$ python3 -q
>>> import numpy as np
>>> from numpy import linalg as LA
>>> np.set_printoptions(precision=1, suppress=True, linewidth=200)
>>> basis = np.array([[-2, -1, 0, 2, 0, -3],
...     [2, -1, -1, 3, 3, 2],
...     [0, -3, -2, 1, -1, -3],
...     [-2, 2, 3, -2, 3, -3],
...     [2, -3, -3, 0, -2, -3],
...     [3, -3, -1, 3, -1, 2]])
>>> rng = np.random.default_rng(303150)
>>> arr = (rng.random((19, 6)) < 0.25) @ basis
>>> print(arr)
[[  0   0   0   0   0   0]
 [ -2  -5  -2   1   0 -12]
 [  1  -4  -1   5  -1  -1]
 [  5  -9  -6   4  -4  -4]
 [  5  -4  -2   6   2   4]
 [  2  -4  -3   4   2  -1]
 [ -4   1   3   0   3  -6]
 [  3 -10  -6   6  -4  -7]
 [  2  -1  -1   3   3   2]
 [  5  -6  -4   3  -3  -1]
 [ -2  -1   0   2   0  -3]
 [  5  -5  -2   4   3  -2]
 [  2  -1  -1   3   3   2]
 [  5  -4  -2   6   2   4]
 [  0  -7  -5   3  -3  -9]
 [ -2  -1   0   2   0  -3]
 [  0  -5  -3   6   2  -4]
 [  2  -3  -3   0  -2  -3]
 [  3  -3  -1   3  -1   2]]
>>> # rows 8 and 12 are equal
>>> print(arr - arr[0])
[[  0   0   0   0   0   0]
 [ -2  -5  -2   1   0 -12]
 [  1  -4  -1   5  -1  -1]
 [  5  -9  -6   4  -4  -4]
 [  5  -4  -2   6   2   4]
 [  2  -4  -3   4   2  -1]
 [ -4   1   3   0   3  -6]
 [  3 -10  -6   6  -4  -7]
 [  2  -1  -1   3   3   2]
 [  5  -6  -4   3  -3  -1]
 [ -2  -1   0   2   0  -3]
 [  5  -5  -2   4   3  -2]
 [  2  -1  -1   3   3   2]
 [  5  -4  -2   6   2   4]
 [  0  -7  -5   3  -3  -9]
 [ -2  -1   0   2   0  -3]
 [  0  -5  -3   6   2  -4]
 [  2  -3  -3   0  -2  -3]
 [  3  -3  -1   3  -1   2]]
>>> print(np.count_nonzero(arr))
99
>>> print(arr.shape)
(19, 6)
>>> print(LA.matrix_rank(arr))
6
>>> print(arr.sum(axis=0))
[ 30 -72 -39  61   2 -42]
>>> print(arr.sum(axis=1))
[  0 -20  -1 -14  11   0  -3 -18   8  -6  -4   3   8  11 -21  -4  -4  -9   3]
>>> print(np.round(LA.norm(arr), 1))
39.8
>>> print(np.abs(arr).max())
12
>>> print(arr.mean(axis=0))
[ 1.6 -3.8 -2.1  3.2  0.1 -2.2]
>>> print(LA.svd(arr, compute_uv=False))
[31.9 20.  11.2  5.3  3.   0.7]
>>> print(np.unravel_index(np.abs(arr).argmax(), arr.shape))
(np.int64(1), np.int64(5))
>>> x = np.array([1, 2, 1, -3, -2, 3])
>>> target = arr @ x
>>> beta, lr = np.zeros(6), 1 / LA.norm(arr, 2) ** 2
>>> for i in range(4):
...     beta -= lr * arr.T @ (arr @ beta - target)
...     if i % 1 == 0: print(i, round(LA.norm(arr @ beta - target), 1))
... 
0 38.1
1 31.5
2 26.7
3 23.1
>>> print(round(LA.cond(arr), 1))
48.5
>>> Ac = (arr - arr.mean(axis=0)) / arr.std(axis=0)
>>> print(Ac.std(axis=0))
[1. 1. 1. 1. 1. 1.]
>>> print(np.argwhere(np.abs(Ac) > 2))
[[1 5]
 [6 0]
 [6 2]
 [7 1]]
>>> beta = LA.lstsq(np.delete(Ac, 5, axis=1), Ac[:, 5])[0]
>>> print(beta)
[ 0.8  1.5 -0.2  0.6 -0.3]
>>> print(round(1 - np.var(Ac[:, 5] - np.delete(Ac, 5, axis=1) @ beta), 1))
1.0
>>> print(np.abs(beta).argmax())
1
>>> Y = np.array([[2, -2], [-4, 1], [0, -2]])
>>> K = np.tile(Y, (2, 3))
>>> print(K)
[[ 2 -2  2 -2  2 -2]
 [-4  1 -4  1 -4  1]
 [ 0 -2  0 -2  0 -2]
 [ 2 -2  2 -2  2 -2]
 [-4  1 -4  1 -4  1]
 [ 0 -2  0 -2  0 -2]]
>>> # row 3 repeats row 0
>>> U, sigma, VT = LA.svd(K)
>>> print(sigma.round(1) + 0)
[12.1  5.4  0.   0.   0.   0. ]
>>> Y = U[:, :2] @ np.diag(sigma[:2]) @ VT[:2]
>>> print(LA.matrix_rank(K, rtol=0.05))
2
>>> print(np.round(LA.norm(K - Y, 2), 1), round(sigma[2], 1))
0.0 0.0
